In [1]: import numpy as np

In [2]: np.set_printoptions(precision=2, suppress=True, linewidth=100)

In [3]: rnd = lambda a: np.round(a, 2) + 0

In [4]: data = np.load("layer9.npy")

In [5]: data
Out[5]: 
array([[0, 0, 1],
       [0, 0, 0],
       [1, 0, 0]])

In [6]: evals, evecs = np.linalg.eigh(data)

In [7]: np.unique(evals.round(6) + 0, return_counts=True)[1]
Out[7]: array([1, 1, 1])

In [8]: np.abs(evecs[:, -1]).round(6).argmax()
Out[8]: np.int64(0)

In [9]: (evals > 1e-8).sum(), (evals < -1e-8).sum()
Out[9]: (np.int64(1), np.int64(1))

In [10]: rnd(evecs.T @ evecs)
Out[10]: 
array([[1., 0., 0.],
       [0., 1., 0.],
       [0., 0., 1.]])

In [11]: rnd(np.linalg.eigvalsh(data + 2 * np.eye(3)))
Out[11]: array([1., 2., 3.])

In [12]: rnd(np.linalg.det(data))
Out[12]: np.float64(0.0)

In [13]: data @ data
Out[13]: 
array([[1, 0, 0],
       [0, 0, 0],
       [0, 0, 1]])

In [14]: np.trace(data @ data @ data) // 6
Out[14]: np.int64(0)

In [15]: Lm = np.diag(data.sum(axis=1)) - data

In [16]: Lm
Out[16]: 
array([[ 1,  0, -1],
       [ 0,  0,  0],
       [-1,  0,  1]])

In [17]: round(np.linalg.det(Lm[1:, 1:]))
Out[17]: 0

In [18]: blk = np.stack([data, 5 * data, data[::-1]])

In [19]: (blk @ data.T).shape
Out[19]: (3, 3, 3)

In [20]: rnd(np.linalg.norm(blk, axis=(1, 2)))
Out[20]: array([1.41, 7.07, 1.41])

In [21]: np.einsum("bij,cij->bc", blk, blk)
Out[21]: 
array([[ 2, 10,  0],
       [10, 50,  0],
       [ 0,  0,  2]])

In [22]: np.linalg.matrix_rank(blk.reshape(3, -1))
Out[22]: np.int64(2)

In [23]: blk.sum(axis=0)
Out[23]: 
array([[1, 0, 6],
       [0, 0, 0],
       [6, 0, 1]])

In [24]: np.linalg.matrix_rank(blk)
Out[24]: array([2, 2, 2])

In [25]: [round(float(np.linalg.det(data[:i, :i])), 2) + 0 for i in range(1, 4)]
Out[25]: [0.0, 0.0, 0.0]

In [26]: B = np.array([[-1, -3], [1, -2]])

In [27]: A = np.block([[np.zeros((2, 2)), B], [B.T, np.zeros((2, 2))]])

In [28]: A
Out[28]: 
array([[ 0.,  0., -1., -3.],
       [ 0.,  0.,  1., -2.],
       [-1.,  1.,  0.,  0.],
       [-3., -2.,  0.,  0.]])

In [29]: evals, evecs = np.linalg.eig(A)

In [30]: rnd(A @ evecs[:, 0] - evals[0] * evecs[:, 0])
Out[30]: array([0., 0., 0., 0.])

In [31]: rnd(np.sort(np.linalg.eigvals(A @ A)))
Out[31]: array([ 1.91,  1.91, 13.09, 13.09])

In [32]: J = np.load("data.npy")

In [33]: J
Out[33]: 
array([[1, 0, 4],
       [4, 1, 0],
       [0, 4, 1]])

In [34]: B = np.array([[-3, 1, 1], [0, -1, -2]])

In [35]: W2 = np.kron(B, J)

In [36]: W2
Out[36]: 
array([[ -3,   0, -12,   1,   0,   4,   1,   0,   4],
       [-12,  -3,   0,   4,   1,   0,   4,   1,   0],
       [  0, -12,  -3,   0,   4,   1,   0,   4,   1],
       [  0,   0,   0,  -1,   0,  -4,  -2,   0,  -8],
       [  0,   0,   0,  -4,  -1,   0,  -8,  -2,   0],
       [  0,   0,   0,   0,  -4,  -1,   0,  -8,  -2]])

In [37]: W2.shape
Out[37]: (6, 9)
